$ python -q
>>> import numpy as np
>>> np.set_printoptions(precision=1, suppress=True, linewidth=160)
>>> data = np.array([[1, 1, 0, -3, 1],
...     [-1, 2, -3, 1, 2],
...     [-2, 1, 2, 2, -2],
...     [0, 3, 3, 3, -2]])
>>> data[2] = data[3]
>>> print(data)
[[ 1  1  0 -3  1]
 [-1  2 -3  1  2]
 [ 0  3  3  3 -2]
 [ 0  3  3  3 -2]]
>>> # row 3 repeats row 2
>>> print(np.linalg.cond(data) > 100)
True
>>> print(np.linalg.matrix_rank(data, rtol=0.1))
3
>>> x0 = np.array([-1, -3, 0, 1, 3])
>>> print(np.sign((data @ x0).round(6)))
[-1  1 -1 -1]
>>> print(data @ np.ones(5))
[0. 1. 7. 7.]
>>> print(np.unique(data.round(6), axis=0).shape)
(3, 5)
>>> print(np.abs(np.diag(np.linalg.qr(data)[1])) > 1e-9)
[ True  True  True False]
>>> print(np.linalg.lstsq(data[:-1].T, data[-1])[2])
3
>>> mat = np.loadtxt("arr.csv", delimiter=",")
>>> print(mat)
[[  0.2   1.8  -8.    0.   -1.4]
 [ -0.1  -0.8   8.   -0.8   1.7]
 [  2.4   1.    1.   -1.5  -0.6]
 [  0.5   0.1   3.   -1.8   1.5]
 [  1.7   0.7  19.   -1.1   0.1]
 [  0.3  -1.8 -14.    0.5   0.6]]
>>> # column 2 dominates
>>> gram = mat.T @ mat
>>> print(round(np.trace(gram), 1), np.round((mat ** 2).sum(), 1))
728.1 728.1
>>> print(np.diag(gram))
[  9.    8.6 695.    7.6   7.8]
>>> print(gram)
[[  9.    3.5  29.6  -6.1  -0.8]
 [  3.5   8.6  19.   -2.7  -5.3]
 [ 29.6  19.  695.  -41.2  22.2]
 [ -6.1  -2.7 -41.2   7.6  -3. ]
 [ -0.8  -5.3  22.2  -3.    7.8]]
>>> print(np.round(np.linalg.eigvalsh(gram)[::-1], 1) + 0)
[700.   15.4   9.9   2.8   0. ]
>>> x0 = np.array([5, 5, 6, 9, 1])
>>> y = mat @ x0
>>> print(np.linalg.solve(mat.T @ mat, mat.T @ y))
[5. 5. 6. 9. 1.]
>>> print(y)
[-39.4  38.    8.9   6.3 116.2 -86.4]
>>> rng = np.random.default_rng(307)
>>> y = y + 0.1 * rng.normal(size=6)
>>> print(y)
[-39.4  38.1   8.9   6.3 116.1 -86.5]
>>> beta, *_ = np.linalg.lstsq(mat, y)
>>> print([round(float(np.linalg.norm(np.linalg.solve(mat.T @ mat + lam * np.eye(5), mat.T @ y))), 2) for lam in (0, 1, 10, 100)])
[12.58, 7.9, 6.37, 5.13]
>>> print(np.round(mat.T @ (y - mat @ beta), 1) + 0)
[0. 0. 0. 0. 0.]
>>> Y = mat / np.linalg.norm(mat, axis=1, keepdims=True)
>>> gram = Y @ Y.T
>>> print((gram - 2 * np.eye(6)).round(6).argmax(axis=1))
[5 4 3 1 1 0]
>>> print(gram)
[[ 1.  -1.  -0.2 -0.8 -0.9  0.9]
 [-1.   1.   0.3  0.9  1.  -0.9]
 [-0.2  0.3  1.   0.5  0.4 -0.4]
 [-0.8  0.9  0.5  1.   0.8 -0.8]
 [-0.9  1.   0.4  0.8  1.  -1. ]
 [ 0.9 -0.9 -0.4 -0.8 -1.   1. ]]
>>> print((np.abs(gram) > 0.9).astype(int))
[[1 1 0 0 1 1]
 [1 1 0 0 1 1]
 [0 0 1 0 0 0]
 [0 0 0 1 0 0]
 [1 1 0 0 1 1]
 [1 1 0 0 1 1]]
>>> print(gram[0])
[ 1.  -1.  -0.2 -0.8 -0.9  0.9]
>>> print(np.argwhere(np.triu(np.abs(gram) > 0.95, 1)))
[[0 1]
 [1 4]
 [4 5]]
>>> print(round(np.degrees(np.arccos(np.clip(gram[0, 2], -1, 1))), 1))
100.5
>>> U, s, Vt = np.linalg.svd(mat, full_matrices=False)
>>> print(np.round(s / s[0], 1) + 0)
[1.  0.1 0.1 0.1 0. ]
>>> print(np.abs(U[:, 0]).round(6).argmax())
4
>>> print(np.round(U.T @ U, 1) + 0)
[[1. 0. 0. 0. 0.]
 [0. 1. 0. 0. 0.]
 [0. 0. 1. 0. 0.]
 [0. 0. 0. 1. 0.]
 [0. 0. 0. 0. 1.]]
>>> A = np.load("mat.npy")
>>> print(A.round(1) + 0)
[[ 0.   0.3  0.4  0.5 -0.1  0.7]
 [-0.5  0.1  0.7 -0.4  0.2 -0.1]
 [-0.3  0.   0.1  0.4 -0.7 -0.4]
 [ 0.4  0.8  0.1  0.   0.  -0.3]
 [ 0.5 -0.3  0.3 -0.5 -0.5  0.2]
 [-0.4  0.4 -0.5 -0.5 -0.3  0.3]]
>>> print(np.round(A @ A.T, 1) + 0)
[[1. 0. 0. 0. 0. 0.]
 [0. 1. 0. 0. 0. 0.]
 [0. 0. 1. 0. 0. 0.]
 [0. 0. 0. 1. 0. 0.]
 [0. 0. 0. 0. 1. 0.]
 [0. 0. 0. 0. 0. 1.]]
>>> print(np.linalg.norm(A, axis=0))
[1. 1. 1. 1. 1. 1.]
>>> print(np.linalg.svd(A, compute_uv=False))
[1. 1. 1. 1. 1. 1.]
>>> print(round(A[:, 0] @ A[:, 3], 1))
-0.0
>>> Y = np.linalg.inv(A)
>>> print(round(float(np.linalg.slogdet(A)[0]), 1))
-1.0
>>> print(np.round(np.linalg.cond(A), 1))
1.0
>>> print(np.round(np.linalg.det(A) * Y, 1) + 0)
[[ 0.   0.5  0.3 -0.4 -0.5  0.4]
 [-0.3 -0.1  0.  -0.8  0.3 -0.4]
 [-0.4 -0.7 -0.1 -0.1 -0.3  0.5]
 [-0.5  0.4 -0.4  0.   0.5  0.5]
 [ 0.1 -0.2  0.7  0.   0.5  0.3]
 [-0.7  0.1  0.4  0.3 -0.2 -0.3]]
>>> W0 = (rng.random((5, 5)) < 0.3) + np.eye(5)
>>> W0 /= W0.sum(axis=1, keepdims=True)
>>> print(W0)
[[0.3 0.  0.3 0.3 0. ]
 [0.  0.5 0.5 0.  0. ]
 [0.  0.  0.5 0.5 0. ]
 [0.3 0.  0.  0.7 0. ]
 [0.  0.  0.3 0.  0.7]]
>>> print((W0 + W0.T) / 2)
[[0.3 0.  0.2 0.3 0. ]
 [0.  0.5 0.2 0.  0. ]
 [0.2 0.2 0.5 0.2 0.2]
 [0.3 0.  0.2 0.7 0. ]
 [0.  0.  0.2 0.  0.7]]
>>> print(np.allclose(W0 @ W0.T, W0.T @ W0))
False
>>> print(round(float(np.trace(W0)), 1))
2.7
>>> print(np.round(np.linalg.det(W0), 1))
0.0
>>> print(np.linalg.matrix_power(W0, 2))
[[0.2 0.  0.3 0.5 0. ]
 [0.  0.2 0.5 0.2 0. ]
 [0.2 0.  0.2 0.6 0. ]
 [0.3 0.  0.1 0.6 0. ]
 [0.  0.  0.4 0.2 0.4]]
>>> Y = np.array([[3, -5, -9], [-4, -1, 8]])
>>> W2 = np.kron(Y, W0)
>>> print(np.round(np.linalg.norm(W2, 2), 1), round(np.linalg.norm(Y, 2) * np.linalg.norm(W0, 2), 1))
15.1 15.1
>>> print(W2)
[[ 1.   0.   1.   1.   0.  -1.7 -0.  -1.7 -1.7 -0.  -3.  -0.  -3.  -3.  -0. ]
 [ 0.   1.5  1.5  0.   0.  -0.  -2.5 -2.5 -0.  -0.  -0.  -4.5 -4.5 -0.  -0. ]
 [ 0.   0.   1.5  1.5  0.  -0.  -0.  -2.5 -2.5 -0.  -0.  -0.  -4.5 -4.5 -0. ]
 [ 1.   0.   0.   2.   0.  -1.7 -0.  -0.  -3.3 -0.  -3.  -0.  -0.  -6.  -0. ]
 [ 0.   0.   1.   0.   2.  -0.  -0.  -1.7 -0.  -3.3 -0.  -0.  -3.  -0.  -6. ]
 [-1.3 -0.  -1.3 -1.3 -0.  -0.3 -0.  -0.3 -0.3 -0.   2.7  0.   2.7  2.7  0. ]
 [-0.  -2.  -2.  -0.  -0.  -0.  -0.5 -0.5 -0.  -0.   0.   4.   4.   0.   0. ]
 [-0.  -0.  -2.  -2.  -0.  -0.  -0.  -0.5 -0.5 -0.   0.   0.   4.   4.   0. ]
 [-1.3 -0.  -0.  -2.7 -0.  -0.3 -0.  -0.  -0.7 -0.   2.7  0.   0.   5.3  0. ]
 [-0.  -0.  -1.3 -0.  -2.7 -0.  -0.  -0.3 -0.  -0.7  0.   0.   2.7  0.   5.3]]
>>> feats = np.loadtxt("sample11.csv", delimiter=",")
>>> print(feats)
[[5. 2. 5. 2.]
 [2. 4. 2. 4.]
 [5. 2. 5. 2.]
 [2. 4. 2. 4.]]
>>> # row 2 repeats row 0
>>> print(np.round(A.reshape(2, -1), 1) + 0)
[[ 0.   0.3  0.4  0.5 -0.1  0.7 -0.5  0.1  0.7 -0.4  0.2 -0.1 -0.3  0.   0.1  0.4 -0.7 -0.4]
 [ 0.4  0.8  0.1  0.   0.  -0.3  0.5 -0.3  0.3 -0.5 -0.5  0.2 -0.4  0.4 -0.5 -0.5 -0.3  0.3]]
>>> print(np.round(A.ravel(order="F"), 1) + 0)
[ 0.  -0.5 -0.3  0.4  0.5 -0.4  0.3  0.1  0.   0.8 -0.3  0.4  0.4  0.7  0.1  0.1  0.3 -0.5  0.5 -0.4  0.4  0.  -0.5 -0.5 -0.1  0.2 -0.7  0.  -0.5 -0.3  0.7
 -0.1 -0.4 -0.3  0.2  0.3]
>>> print(np.round(A.reshape(-1, 2), 1) + 0)
[[ 0.   0.3]
 [ 0.4  0.5]
 [-0.1  0.7]
 [-0.5  0.1]
 [ 0.7 -0.4]
 [ 0.2 -0.1]
 [-0.3  0. ]
 [ 0.1  0.4]
 [-0.7 -0.4]
 [ 0.4  0.8]
 [ 0.1  0. ]
 [ 0.  -0.3]
 [ 0.5 -0.3]
 [ 0.3 -0.5]
 [-0.5  0.2]
 [-0.4  0.4]
 [-0.5 -0.5]
 [-0.3  0.3]]
>>> T = A.reshape(6, 2, -1)
>>> print(T.shape)
(6, 2, 3)
>>> print(T[:, 0].round(1) + 0)
[[ 0.   0.3  0.4]
 [-0.5  0.1  0.7]
 [-0.3  0.   0.1]
 [ 0.4  0.8  0.1]
 [ 0.5 -0.3  0.3]
 [-0.4  0.4 -0.5]]
>>> print(np.einsum("ihd,jhd->hij", T, T).shape)
(2, 6, 6)
>>> print(np.round(T.transpose(1, 0, 2), 1) + 0)
[[[ 0.   0.3  0.4]
  [-0.5  0.1  0.7]
  [-0.3  0.   0.1]
  [ 0.4  0.8  0.1]
  [ 0.5 -0.3  0.3]
  [-0.4  0.4 -0.5]]

 [[ 0.5 -0.1  0.7]
  [-0.4  0.2 -0.1]
  [ 0.4 -0.7 -0.4]
  [ 0.   0.  -0.3]
  [-0.5 -0.5  0.2]
  [-0.5 -0.3  0.3]]]
>>> print(np.swapaxes(T, 1, 2)[5])
[[-0.4 -0.5]
 [ 0.4 -0.3]
 [-0.5  0.3]]
>>> m1 = np.loadtxt("a.csv", delimiter=",")
>>> print(m1)
[[  3.  -11.    9. ]
 [ -0.1   0.3   0.9]
 [ -0.3  -2.3   1.8]
 [  0.1   1.1   1. ]
 [  1.3  -0.4   1.3]
 [  0.4  -0.7   0.2]
 [  0.7  -1.1   1. ]
 [ -1.2   0.9   1. ]
 [  1.5  -0.5  -0.3]
 [ -0.3   1.2   1.4]
 [ -1.8   1.2  -0.3]
 [ -2.6   2.4  -1.6]
 [  0.4   1.7   1.7]
 [ -1.9  -1.7  -1.8]
 [ -0.8   1.8   0.7]
 [  0.4  -0.2  -0.4]
 [  2.1  -0.7   0. ]
 [  0.1  -0.2  -0.8]]
>>> P = m1 @ np.linalg.solve(m1.T @ m1, m1.T)
>>> print(np.round(np.linalg.eigvalsh(P), 1) + 0)
[0. 0. 0. 0. 0. 0. 0. 0. 0. 0. 0. 0. 0. 0. 0. 1. 1. 1.]
>>> print(np.round(np.diag(P), 1) + 0)
[0.9 0.  0.1 0.1 0.1 0.  0.  0.1 0.1 0.1 0.1 0.2 0.2 0.4 0.1 0.  0.2 0. ]
>>> print(np.linalg.matrix_rank(np.eye(18) - P))
15
>>> lab = m1[:, 0] > np.median(m1[:, 0])
>>> u = m1[lab].mean(axis=0) - m1[~lab].mean(axis=0)
>>> print(u)
[ 2.1 -2.1  1.3]
>>> print(np.argsort(-np.abs(u).round(6), kind="stable"))
[0 1 2]
>>> Y = np.c_[m1[:, :1] @ np.array([[0]]), np.array([-1, -2, -3, -2, 1, 1, 3, 3, 0, 3, 0, -3, 3, 0, -2, 0, -1, 1])]
>>> print(Y)
[[ 0. -1.]
 [ 0. -2.]
 [ 0. -3.]
 [ 0. -2.]
 [ 0.  1.]
 [ 0.  1.]
 [ 0.  3.]
 [ 0.  3.]
 [ 0.  0.]
 [ 0.  3.]
 [ 0.  0.]
 [ 0. -3.]
 [ 0.  3.]
 [ 0.  0.]
 [ 0. -2.]
 [ 0.  0.]
 [ 0. -1.]
 [ 0.  1.]]
>>> print(np.linalg.matrix_rank(np.c_[m1, Y]))
4
>>> print(np.linalg.norm(np.linalg.qr(m1)[0].T @ Y, axis=0) ** 2 / ((Y ** 2).sum(axis=0) + 1e-12))
[0.  0.1]
>>> print(np.linalg.lstsq(m1, Y[:, 0])[0])
[0. 0. 0.]
>>> print(np.linalg.matrix_rank(Y))
1
>>> print(np.linalg.norm(Y - m1 @ np.linalg.lstsq(m1, Y)[0], axis=0))
[0.  8.1]
>>> gram = np.cov(m1, rowvar=False)
>>> print(m1.std(axis=0))
[1.4 2.8 2.2]
>>> print(gram.shape)
(3, 3)
>>> print(np.argsort(-m1.std(axis=0).round(6), kind="stable"))
[1 2 0]
>>> D = np.linalg.norm(m1[:, None] - m1[None], axis=-1)
>>> print(D.shape)
(18, 18)
>>> F = np.array([[-2, -1, -2, -1], [3, -1, 2, -2], [-2, -1, 3, 2]])
>>> F[-1] = F[0] + -1 * F[1]
>>> print(F)
[[-2 -1 -2 -1]
 [ 3 -1  2 -2]
 [-5  0 -4  1]]
>>> print(np.linalg.cond(F) > 100)
True
>>> print(np.argsort(-np.linalg.norm(F, axis=0).round(6), kind="stable")[:3])
[0 2 3]
>>> print(np.round(np.linalg.norm(F, 2) / np.linalg.norm(F), 1))
1.0
>>> rank = np.linalg.matrix_rank(F)
>>> print(rank)
2
>>> ns = np.linalg.svd(F)[2][rank:].T
>>> print(np.round(ns @ ns.T, 1) + 0)
[[ 0.4  0.  -0.5  0.1]
 [ 0.   0.7 -0.1 -0.5]
 [-0.5 -0.1  0.6 -0.1]
 [ 0.1 -0.5 -0.1  0.3]]
>>> print([int(np.linalg.matrix_rank(np.delete(F, i, axis=0))) for i in range(3)])
[2, 2, 2]
>>> print(ns.shape)
(4, 2)
>>> print(np.round(F @ ns, 1) + 0)
[[0. 0.]
 [0. 0.]
 [0. 0.]]
>>> print(np.linalg.matrix_rank(F.T @ F), np.linalg.matrix_rank(F @ F.T))
2 2
>>> print([int(np.linalg.matrix_rank(F[:, :j + 1])) for j in range(4)])
[1, 2, 2, 2]
>>> U, s, Vt = np.linalg.svd(F)
>>> print(s.round(1) + 0)
[8.  2.5 0. ]
>>> Y = U[:, :2] @ np.diag(s[:2]) @ Vt[:2]
>>> print(np.linalg.matrix_rank(F, rtol=0.05))
2
>>> print(Y.round(1) + 0)
[[-2. -1. -2. -1.]
 [ 3. -1.  2. -2.]
 [-5.  0. -4.  1.]]
>>> gram = F.T @ F
>>> print(np.allclose(gram, gram.T))
True
>>> U, s, Vt = np.linalg.svd(F)
>>> evecs = Vt[:(s > 1e-8).sum()]
>>> x0 = F[2] + 2 * F[0] + rng.integers(2) * np.eye(4)[2]
>>> print(x0)
[-9. -2. -8. -1.]
>>> print(np.linalg.matrix_rank(np.vstack([F, x0])))
2
>>> print(round(float(np.linalg.norm(x0 - evecs.T @ evecs @ x0)), 1))
0.0
>>> print(np.allclose(evecs.T @ evecs @ x0, x0))
True
>>> Y = np.array([[-1, 2, -4, 1], [3, 3, 0, -2]])
>>> J = Y.T @ Y
>>> print(J)
[[10  7  4 -7]
 [ 7 13 -8 -4]
 [ 4 -8 16 -4]
 [-7 -4 -4  5]]
>>> # looks like rank 2
>>> x0 = np.array([-1, -2, -2, 1, 0])
>>> y = W0 @ x0
>>> print(y)
[-0.7 -2.  -0.5  0.3 -0.7]
>>> print(np.round(np.linalg.solve(W0, y), 1) + 0)
[-1. -2. -2.  1.  0.]
>>> print(np.round(np.linalg.solve(W0, y + W0[:, 2]), 1) + 0)
[-1. -2. -1.  1.  0.]
>>> print(np.round(np.linalg.solve(W0, -2 * y), 1) + 0)
[ 2.  4.  4. -2.  0.]
>>> print(np.linalg.solve(W0, W0[:, 1]))
[0. 1. 0. 0. 0.]
>>> x0 = np.array([5, 3, -5, 0])
>>> print(J @ (2 * x0))
[ 102  228 -168  -54]
>>> print(J @ x0)
[ 51 114 -84 -27]
>>> print(np.einsum("ij,j->i", J, x0))
[ 51 114 -84 -27]
>>> print(np.linalg.norm(J @ x0) <= np.linalg.norm(J, 2) * np.linalg.norm(x0) + 1e-9)
True
